% ipython --no-banner

In [1]: import numpy as np

In [2]: from numpy import linalg as LA

In [3]: np.set_printoptions(suppress=True, linewidth=120)

In [4]: C = np.array([[2, 0, 0], [0, 1, 3], [1, 3, 2]])

In [5]: rng = np.random.default_rng(319)

In [6]: mat = (rng.random((19, 3)) < 0.25) @ C

In [7]: mat
Out[7]: 
array([[2, 0, 0],
       [0, 0, 0],
       [0, 0, 0],
       [0, 0, 0],
       [1, 4, 5],
       [1, 4, 5],
       [0, 1, 3],
       [1, 3, 2],
       [0, 0, 0],
       [0, 1, 3],
       [0, 0, 0],
       [1, 3, 2],
       [2, 0, 0],
       [0, 1, 3],
       [0, 0, 0],
       [3, 3, 2],
       [2, 0, 0],
       [0, 0, 0],
       [0, 0, 0]])

In [8]: cen = mat - mat.mean(axis=0)

In [9]: vecs = LA.svd(cen)[2][:1]

In [10]: A2 = cen - cen @ vecs.T @ vecs

In [11]: np.round(A2.std(axis=0), 4)
Out[11]: array([0.8891, 0.4403, 0.4379])

In [12]: np.round(np.cov(cen @ vecs.T, rowvar=False), 4)
Out[12]: np.float64(5.045)

In [13]: m1 = np.loadtxt("w.csv", delimiter=",")

In [14]: m1
Out[14]: 
array([[ 1., -1., -1.,  1.,  1., -1., -1.,  1.],
       [ 1.,  1., -1., -1.,  1.,  1., -1., -1.],
       [ 1.,  1.,  1.,  1., -1., -1., -1., -1.],
       [ 1., -1., -1.,  1., -1.,  1.,  1., -1.]])

In [15]: r0, g = m1[1], m1[2]

In [16]: r0 @ r0
Out[16]: np.float64(8.0)

In [17]: r0 @ g
Out[17]: np.float64(0.0)

In [18]: p = (r0 @ g) / (r0 @ r0) * r0

In [19]: np.outer(r0, g)
Out[19]: 
array([[ 1.,  1.,  1.,  1., -1., -1., -1., -1.],
       [ 1.,  1.,  1.,  1., -1., -1., -1., -1.],
       [-1., -1., -1., -1.,  1.,  1.,  1.,  1.],
       [-1., -1., -1., -1.,  1.,  1.,  1.,  1.],
       [ 1.,  1.,  1.,  1., -1., -1., -1., -1.],
       [ 1.,  1.,  1.,  1., -1., -1., -1., -1.],
       [-1., -1., -1., -1.,  1.,  1.,  1.,  1.],
       [-1., -1., -1., -1.,  1.,  1.,  1.,  1.]])

In [20]: (g - p) @ r0
Out[20]: np.float64(0.0)

In [21]: LA.matrix_rank(np.outer(r0, g))
Out[21]: np.int64(1)

In [22]: p
Out[22]: array([ 0.,  0., -0., -0.,  0.,  0., -0., -0.])

In [23]: m1.sum(axis=1)
Out[23]: array([0., 0., 0., 0.])

In [24]: np.unravel_index(np.abs(m1).argmax(), m1.shape)
Out[24]: (np.int64(0), np.int64(0))

In [25]: np.count_nonzero(m1)
Out[25]: np.int64(32)

In [26]: m1.shape
Out[26]: (4, 8)

In [27]: np.zeros(4, 8)
TypeError: Cannot interpret '8' as a data type


In [28]: np.abs(m1).max()
Out[28]: np.float64(1.0)

In [29]: m1.mean(axis=0)
Out[29]: array([ 1. ,  0. , -0.5,  0.5,  0. ,  0. , -0.5, -0.5])

In [30]: LA.matrix_rank(m1)
Out[30]: np.int64(4)

In [31]: np.diff(m1, axis=0)
Out[31]: 
array([[ 0.,  2.,  0., -2.,  0.,  2.,  0., -2.],
       [ 0.,  0.,  2.,  2., -2., -2.,  0.,  0.],
       [ 0., -2., -2.,  0.,  0.,  2.,  2.,  0.]])

In [32]: C2 = m1.T @ m1

In [33]: np.diag(C2)
Out[33]: array([4., 4., 4., 4., 4., 4., 4., 4.])

In [34]: np.allclose(C2, C2.T)
Out[34]: True

In [35]: LA.matrix_rank(C2)
Out[35]: np.int64(4)

In [36]: A2 = m1 + rng.integers(-2, 3, (4, 1)) @ rng.integers(-2, 3, (1, 8))

In [37]: A2
Out[37]: 
array([[ 1., -1., -1.,  1.,  1., -1., -1.,  1.],
       [ 3.,  0.,  1., -2.,  0.,  3.,  0., -2.],
       [ 1.,  1.,  1.,  1., -1., -1., -1., -1.],
       [-3.,  1., -5.,  3.,  1., -3., -1.,  1.]])

In [38]: LA.matrix_rank(A2 - m1, tol=1e-8)
Out[38]: np.int64(1)

In [39]: A2 - m1
Out[39]: 
array([[ 0.,  0.,  0.,  0.,  0.,  0.,  0.,  0.],
       [ 2., -1.,  2., -1., -1.,  2.,  1., -1.],
       [ 0.,  0.,  0.,  0.,  0.,  0.,  0.,  0.],
       [-4.,  2., -4.,  2.,  2., -4., -2.,  2.]])

In [40]: np.abs(A2 - m1).sum(axis=1)
Out[40]: array([ 0., 11.,  0., 22.])

In [41]: np.round(LA.svd(A2 - m1, compute_uv=False), 4) + 0
Out[41]: array([9.2195, 0.    , 0.    , 0.    ])

In [42]: A2 = np.array([[4, -8, -2],
    ...:     [-4, 6, 0],
    ...:     [1, 1, -6],
    ...:     [9, 0, 2],
    ...:     [-3, 8, 3],
    ...:     [9, 1, 2],
    ...:     [0, -7, 1],
    ...:     [7, -1, -3]])

In [43]: np.vstack([m1, A2.T]).shape
Out[43]: (7, 8)

In [44]: m1 @ A2
Out[44]: 
array([[ 11.,  -2.,   3.],
       [-11.,  14.,   9.],
       [ -3.,  -2.,  -9.],
       [ 21., -28.,   9.]])

In [45]: A2.T @ m1.T
Out[45]: 
array([[ 11., -11.,  -3.,  21.],
       [ -2.,  14.,  -2., -28.],
       [  3.,   9.,  -9.,   9.]])

In [46]: np.einsum("ij,ij->i", m1, m1)
Out[46]: array([8., 8., 8., 8.])

In [47]: W0 = np.load("m.npy")

In [48]: W0
Out[48]: 
array([[-15,  15,  20,  10],
       [ 12, -12, -16,  -8],
       [ 12, -12, -16,  -8],
       [-12,  12,  16,   8]])

In [49]: rk = LA.matrix_rank(W0)

In [50]: rk
Out[50]: np.int64(1)

In [51]: ns = LA.svd(W0)[2][rk:].T

In [52]: np.round(W0 @ ns, 4) + 0
Out[52]: 
array([[0., 0., 0.],
       [0., 0., 0.],
       [0., 0., 0.],
       [0., 0., 0.]])

In [53]: [int(LA.matrix_rank(W0[:, :j + 1])) for j in range(4)]
Out[53]: [1, 1, 1, 1]

In [54]: ns.shape
Out[54]: (4, 3)

In [55]: P = np.triu(np.array([[0, 2, 2, 1], [4, 5, 2, 0], [0, 4, 3, 0], [3, 2, 0, 3]]), 1) + np.eye(4)

In [56]: A2 = P @ W0 @ LA.inv(P)

In [57]: np.round(np.poly(A2), 4) + 0
Out[57]: array([ 1., 35.,  0.,  0.,  0.])

In [58]: LA.matrix_rank(A2)
Out[58]: np.int64(1)

In [59]: P @ W0 - W0 @ P
Out[59]: 
array([[ 36.,  -6., -48.,  -9.],
       [ 24., -48., -32., -28.],
       [  0., -24.,   0., -12.],
       [  0.,  24.,   0.,  12.]])

In [60]: np.trace(A2), np.trace(W0)
Out[60]: (np.float64(-35.0), np.int64(-35))

In [61]: A2
Out[61]: 
array([[  21.,  -63.,   56.,  -35.],
       [  36., -108.,   96.,  -60.],
       [  12.,  -36.,   32.,  -20.],
       [ -12.,   36.,  -32.,   20.]])

In [62]: data = np.loadtxt("layer8.csv", delimiter=",")

In [63]: data
Out[63]: 
array([[-7.,  6., -3.],
       [-3., -7.,  6.],
       [ 6., -3., -7.]])

In [64]: A2 = data / LA.norm(data, axis=1, keepdims=True)

In [65]: C2 = A2 @ A2.T

In [66]: np.argwhere(np.triu(np.abs(C2) > 0.95, 1))
Out[66]: array([], shape=(0, 2), dtype=int64)

In [67]: C2[2].round(4)
Out[67]: array([-0.4149, -0.4149,  1.    ])

In [68]: np.einsum("ii->", data)
Out[68]: np.float64(-21.0)

In [69]: np.round(np.poly(data), 4)
Out[69]: array([  1.,  21., 201., 532.])

In [70]: round(float(LA.det(data[::-1])), 4)
Out[70]: 532.0

In [71]: np.einsum("ij,ji->", data, data)
Out[71]: np.float64(39.0)

In [72]: round(float(LA.det(data.T)), 4)
Out[72]: -532.0

In [73]: round(LA.eigvals(data).sum().real, 4)
Out[73]: np.float64(-21.0)

In [74]: feats = np.load("data.npy")

In [75]: feats
Out[75]: 
array([[-12,  -4,  -8],
       [ -4,  16,  13],
       [ -8,  13,  10]])

In [76]: [round(float(LA.det(feats[:i, :i])), 2) + 0 for i in range(1, 4)]
Out[76]: [-12.0, -208.0, -244.0]

In [77]: LA.cholesky(feats)
LinAlgError: Matrix is not positive definite


In [78]: K = np.loadtxt("a.csv", delimiter=",")

In [79]: K.round(4)
Out[79]: 
array([[-0.3252,  1.0552, -0.3366,  2.769 ],
       [ 0.9755, -2.6098, -0.2901,  1.0738],
       [-1.0839, -0.2496, -2.7618, -0.3679],
       [ 2.6015,  1.0066, -1.084 , -0.2099]])

In [80]: A2 = np.array([[1, 2], [2, 2], [2, 3], [0, 2]])

In [81]: LA.matrix_rank(K @ A2)
Out[81]: np.int64(2)

In [82]: np.round(np.einsum("ik,kj->ij", K, A2), 4)
Out[82]: 
array([[  1.1119,   5.9882],
       [ -4.8242,  -1.9911],
       [ -7.1067, -11.6883],
       [  2.4466,   3.5443]])

In [83]: np.einsum("ij,ij->", K, A2)
ValueError: operands could not be broadcast together with remapped shapes [original->remapped]: (4,4)->(4,4) (4,2)->(4,2) 


In [84]: np.round(A2.T @ K.T, 4)
Out[84]: 
array([[  1.1119,  -4.8242,  -7.1067,   2.4466],
       [  5.9882,  -1.9911, -11.6883,   3.5443]])

In [85]: np.round(np.einsum("ij,ij->i", K, K), 4)
Out[85]: array([9., 9., 9., 9.])

In [86]: arr = np.loadtxt("x.csv", delimiter=",")

In [87]: arr
Out[87]: 
array([[-0.2185, -0.9647,  0.0323],
       [-0.0197,  1.8544,  0.1278],
       [-0.0371,  1.9522, -0.1309],
       [-0.1046,  2.6703, -0.7116],
       [ 0.083 , -5.2189, -0.157 ],
       [ 0.1382,  4.0217,  0.0062],
       [ 0.1186,  0.5956,  0.2068],
       [-0.133 , -2.9299,  0.5495],
       [ 0.0607,  1.3044, -0.8879],
       [ 0.1055,  0.1952,  0.3171],
       [ 0.0069,  4.5021, -0.7348],
       [-0.0143,  1.8519,  0.2953],
       [-0.0372, -1.5972,  0.5094]])

In [88]: C = arr[[6, 12]].astype(float)

In [89]: for _ in range(4):
    ...:     labels = LA.norm(arr[:, None] - C, axis=-1).argmin(axis=1)
    ...:     C = np.array([arr[labels == j].mean(axis=0) for j in range(2)])
    ...: 

In [90]: labels
Out[90]: array([1, 0, 0, 0, 1, 0, 0, 1, 0, 0, 0, 0, 1])

In [91]: np.abs(C[1] - C[0]).argmax()
Out[91]: np.int64(1)

In [92]: P = arr @ LA.solve(arr.T @ arr, arr.T)

In [93]: round(np.trace(P), 4)
Out[93]: np.float64(3.0)

In [94]: np.round(P @ arr[:, 0], 4)
Out[94]: 
array([-0.2185, -0.0197, -0.0371, -0.1046,  0.083 ,  0.1382,  0.1186, -0.133 ,  0.0607,  0.1055,  0.0069, -0.0143,
       -0.0372])

In [95]: A2 = np.c_[arr[:, :1] @ np.array([[1]]), np.array([-7, -8, 6, -1, -1, -5, 1, 0, -5, 4, -5, -5, 1])]

In [96]: A2
Out[96]: 
array([[-0.2185, -7.    ],
       [-0.0197, -8.    ],
       [-0.0371,  6.    ],
       [-0.1046, -1.    ],
       [ 0.083 , -1.    ],
       [ 0.1382, -5.    ],
       [ 0.1186,  1.    ],
       [-0.133 ,  0.    ],
       [ 0.0607, -5.    ],
       [ 0.1055,  4.    ],
       [ 0.0069, -5.    ],
       [-0.0143, -5.    ],
       [-0.0372,  1.    ]])

In [97]: np.round(LA.norm(LA.qr(arr)[0].T @ A2, axis=0) ** 2 / ((A2 ** 2).sum(axis=0) + 1e-12), 4)
Out[97]: array([1.    , 0.1783])

In [98]: LA.matrix_rank(A2)
Out[98]: np.int64(2)

In [99]: np.round(LA.lstsq(arr, A2[:, 0])[0], 4) + 0
Out[99]: array([1., 0., 0.])

In [100]: r0 = np.array([1, 0, 0])

In [101]: np.round(np.polyval(r0, A2[9]), 4)
Out[101]: array([ 0.0111, 16.    ])

In [102]: np.round(np.correlate(A2[9], A2[7], "full"), 4)
Out[102]: array([ 0.   , -0.014, -0.532])

In [103]: np.array([np.convolve(row, r0, "same") for row in A2])
Out[103]: 
array([[-0.2185, -7.    ,  0.    ],
       [-0.0197, -8.    ,  0.    ],
       [-0.0371,  6.    ,  0.    ],
       [-0.1046, -1.    ,  0.    ],
       [ 0.083 , -1.    ,  0.    ],
       [ 0.1382, -5.    ,  0.    ],
       [ 0.1186,  1.    ,  0.    ],
       [-0.133 ,  0.    ,  0.    ],
       [ 0.0607, -5.    ,  0.    ],
       [ 0.1055,  4.    ,  0.    ],
       [ 0.0069, -5.    ,  0.    ],
       [-0.0143, -5.    ,  0.    ],
       [-0.0372,  1.    ,  0.    ]])

In [104]: A = np.load("out5.npy")

In [105]: A
Out[105]: 
array([[-1,  0, -1,  0],
       [-2, -3, -2, -3],
       [-1,  0, -1,  0],
       [-2, -3, -2, -3]])

In [106]: cen = (arr - arr.mean(axis=0)) / arr.std(axis=0)

In [107]: np.round(cen.std(axis=0), 4)
Out[107]: array([1., 1., 1.])

In [108]: coef = LA.lstsq(np.delete(cen, 1, axis=1), cen[:, 1])[0]

In [109]: round(1 - np.var(cen[:, 1] - np.delete(cen, 1, axis=1) @ coef), 4)
Out[109]: np.float64(0.2179)

In [110]: coef.round(4)
Out[110]: array([ 0.1421, -0.4347])

In [111]: Uu, sig, Vh = LA.svd(A)

In [112]: sig.round(4) + 0
Out[112]: array([7.3006, 1.6437, 0.    , 0.    ])

In [113]: np.argmax(sig[:-1] / (sig[1:] + 1e-6)) + 1
Out[113]: np.int64(2)

In [114]: A2 = Uu[:, :2] @ np.diag(sig[:2]) @ Vh[:2]

In [115]: round(LA.norm(A - A2, 2), 4), round(sig[2], 4)
Out[115]: (np.float64(0.0), np.float64(0.0))

In [116]: A2.round(4) + 0
Out[116]: 
array([[-1.,  0., -1.,  0.],
       [-2., -3., -2., -3.],
       [-1.,  0., -1.,  0.],
       [-2., -3., -2., -3.]])
